In [1]: import numpy as np

In [2]: import numpy.linalg as la

In [3]: np.set_printoptions(precision=2, suppress=True, linewidth=200)

In [4]: X = np.load("arr.npy")

In [5]: X
Out[5]: 
array([[ 1.06, -0.09,  1.75,  0.1 ,  3.04,  0.  ,  0.94,  2.84,  3.07,  3.01,  0.92],
       [ 1.02, -0.17,  1.91, -0.05,  2.97,  0.14,  1.05,  3.12,  3.13,  2.99,  1.12],
       [ 1.16,  0.  ,  1.93,  0.09,  2.94, -0.13,  0.93,  2.86,  2.72,  2.86,  1.23],
       [ 0.98,  0.11,  1.76,  0.08,  2.96, -0.17,  0.99,  3.09,  3.05,  3.22,  1.03],
       [ 0.92, -0.1 ,  1.99,  0.13,  2.95, -0.1 ,  0.93,  2.79,  3.18,  3.04,  0.86],
       [ 1.05,  0.01,  2.11,  0.15,  3.  , -0.1 ,  1.05,  2.94,  3.2 ,  2.93,  1.18],
       [-0.2 ,  1.92,  2.89,  3.14,  2.95,  0.02,  1.85,  0.92,  0.28,  1.84,  0.12],
       [ 0.09,  2.16,  3.01,  2.87,  3.13, -0.02,  1.97,  1.06,  0.12,  1.99, -0.01],
       [ 0.  ,  1.96,  2.96,  2.92,  2.89, -0.02,  2.06,  1.19, -0.06,  1.9 , -0.16],
       [-0.04,  2.04,  3.08,  3.09,  3.13,  0.01,  1.95,  0.98,  0.13,  1.96,  0.03],
       [ 0.01,  2.01,  3.11,  2.89,  2.78,  0.09,  2.03,  1.06,  0.04,  1.98,  0.04],
       [-0.13,  1.89,  2.97,  3.03,  3.08,  0.08,  1.98,  0.98, -0.01,  2.04, -0.15],
       [ 3.01, -0.08, -0.01,  2.01,  3.11,  2.15,  1.95,  1.01,  1.74,  1.04,  1.86],
       [ 3.11,  0.  , -0.06,  2.12,  2.87,  1.86,  2.04,  1.  ,  1.92,  0.93,  1.99],
       [ 3.04,  0.16, -0.12,  1.96,  3.07,  2.01,  2.02,  1.  ,  1.96,  1.04,  2.15],
       [ 3.05,  0.04,  0.06,  1.98,  3.16,  2.06,  1.93,  0.91,  1.95,  1.08,  2.1 ],
       [ 3.1 ,  0.02, -0.01,  1.97,  2.97,  1.93,  1.83,  1.16,  1.95,  1.01,  2.05],
       [ 3.01,  0.17,  0.02,  1.82,  2.97,  2.21,  2.14,  1.03,  2.1 ,  1.06,  2.12]])

In [6]: left, sv, Vh = la.svd(X)

In [7]: sv
Out[7]: array([23.49, 10.48,  8.74,  0.59,  0.55,  0.49,  0.42,  0.4 ,  0.3 ,  0.2 ,  0.15])

In [8]: Y = left[:, :3] @ np.diag(sv[:3]) @ Vh[:3]

In [9]: round(np.abs(X - Y).max(), 2)
Out[9]: np.float64(0.22)

In [10]: print(round(float(la.norm(X - Y, 2)), 2), round(float(sv[3]), 2))
0.59 0.59

In [11]: la.matrix_rank(X, rtol=0.05)
Out[11]: np.int64(3)

In [12]: la.matrix_rank(Y)
Out[12]: np.int64(3)

In [13]: P = X @ la.solve(X.T @ X, X.T)

In [14]: np.round(np.trace(P), 2)
Out[14]: np.float64(11.0)

In [15]: print(np.round(la.eigvalsh(P), 2) + 0)
[0. 0. 0. 0. 0. 0. 0. 1. 1. 1. 1. 1. 1. 1. 1. 1. 1. 1.]

In [16]: Y = np.array([[-6, 1], [1, -8]])

In [17]: Z = np.array([[2, -3, 3], [0, -3, 2], [1, -3, -3]])

In [18]: data = np.kron(Y, Z)

In [19]: print(data)
[[-12  18 -18   2  -3   3]
 [  0  18 -12   0  -3   2]
 [ -6  18  18   1  -3  -3]
 [  2  -3   3 -16  24 -24]
 [  0  -3   2   0  24 -16]
 [  1  -3  -3  -8  24  24]]

In [20]: rng = np.random.default_rng(226)

In [21]: lab = rng.permutation(6)

In [22]: Y = data[:, lab] * rng.choice([-1, 1], 6)

In [23]: Y
Out[23]: 
array([[-18,   2,  18, -12,   3,   3],
       [-12,   0,  18,   0,   2,   3],
       [ 18,   1,  18,  -6,  -3,   3],
       [  3, -16,  -3,   2, -24, -24],
       [  2,   0,  -3,   0, -16, -24],
       [ -3,  -8,  -3,   1,  24, -24]])

In [24]: left, _, Vh = la.svd(data.T @ Y)

In [25]: print(np.round(left @ Vh, 2) + 0)
[[ 0.  0.  0.  1.  0.  0.]
 [ 0.  0.  1.  0.  0.  0.]
 [ 1.  0.  0.  0.  0.  0.]
 [ 0.  1.  0.  0.  0.  0.]
 [ 0.  0.  0.  0.  0. -1.]
 [ 0.  0.  0.  0.  1.  0.]]

In [26]: x0 = np.array([1, -2, -1, -2, 1, 1])

In [27]: np.sign((Y @ x0).round(6))
Out[27]: array([-1, -1,  1, -1, -1,  1])

In [28]: Y @ (2 * x0)
Out[28]: array([-20, -50,  20, -28, -70,  28])

In [29]: Y @ np.ones(6)
Out[29]: array([ -4.,  11.,  31., -62., -41., -13.])

In [30]: np.einsum("ij,j->i", Y, x0)
Out[30]: array([-10, -25,  10, -14, -35,  14])

In [31]: print((Y @ x0).argmax())
5

In [32]: print(Y * x0)
[[-18  -4 -18  24   3   3]
 [-12   0 -18   0   2   3]
 [ 18  -2 -18  12  -3   3]
 [  3  32   3  -4 -24 -24]
 [  2   0   3   0 -16 -24]
 [ -3  16   3  -2  24 -24]]

In [33]: W0 = np.array([[14, -1, 7, -9, 9, -10, 4, -1],
    ...:     [-1, 16, -1, 7, -2, -8, 8, 6],
    ...:     [7, -1, -18, 8, -1, 7, 4, 2],
    ...:     [-9, 7, 8, 4, -3, 0, -8, -15],
    ...:     [9, -2, -1, -3, 6, -9, 6, 7],
    ...:     [-10, -8, 7, 0, -9, 18, -14, 10],
    ...:     [4, 8, 4, -8, 6, -14, 4, 0],
    ...:     [-1, 6, 2, -15, 7, 10, 0, 18]])

In [34]: w, V = la.eigh(W0)

In [35]: print(np.round(V @ np.diag(w) @ V.T, 2) + 0)
[[ 14.  -1.   7.  -9.   9. -10.   4.  -1.]
 [ -1.  16.  -1.   7.  -2.  -8.   8.   6.]
 [  7.  -1. -18.   8.  -1.   7.   4.   2.]
 [ -9.   7.   8.   4.  -3.   0.  -8. -15.]
 [  9.  -2.  -1.  -3.   6.  -9.   6.   7.]
 [-10.  -8.   7.   0.  -9.  18. -14.  10.]
 [  4.   8.   4.  -8.   6. -14.   4.   0.]
 [ -1.   6.   2. -15.   7.  10.   0.  18.]]

In [36]: la.eigvalsh(W0 @ W0)
Out[36]: array([   4.03,   12.11,   41.69,  139.28,  505.52,  819.27, 1078.96, 1773.15])

In [37]: (w > 1e-8).sum(), (w < -1e-8).sum()
Out[37]: (np.int64(5), np.int64(3))

In [38]: np.abs(V[:, -1]).round(6).argmax()
Out[38]: np.int64(5)

In [39]: print(np.round(V.T @ W0 @ V, 2) + 0)
[[-28.62   0.     0.     0.     0.     0.     0.     0.  ]
 [  0.   -11.8    0.     0.     0.     0.     0.     0.  ]
 [  0.     0.    -3.48   0.     0.     0.     0.     0.  ]
 [  0.     0.     0.     2.01   0.     0.     0.     0.  ]
 [  0.     0.     0.     0.     6.46   0.     0.     0.  ]
 [  0.     0.     0.     0.     0.    22.48   0.     0.  ]
 [  0.     0.     0.     0.     0.     0.    32.85   0.  ]
 [  0.     0.     0.     0.     0.     0.     0.    42.11]]

In [40]: w
Out[40]: array([-28.62, -11.8 ,  -3.48,   2.01,   6.46,  22.48,  32.85,  42.11])

In [41]: print(np.round(V.T @ V, 2) + 0)
[[1. 0. 0. 0. 0. 0. 0. 0.]
 [0. 1. 0. 0. 0. 0. 0. 0.]
 [0. 0. 1. 0. 0. 0. 0. 0.]
 [0. 0. 0. 1. 0. 0. 0. 0.]
 [0. 0. 0. 0. 1. 0. 0. 0.]
 [0. 0. 0. 0. 0. 1. 0. 0.]
 [0. 0. 0. 0. 0. 0. 1. 0.]
 [0. 0. 0. 0. 0. 0. 0. 1.]]

In [42]: print(np.unique(w.round(6) + 0, return_counts=True)[1])
[1 1 1 1 1 1 1 1]
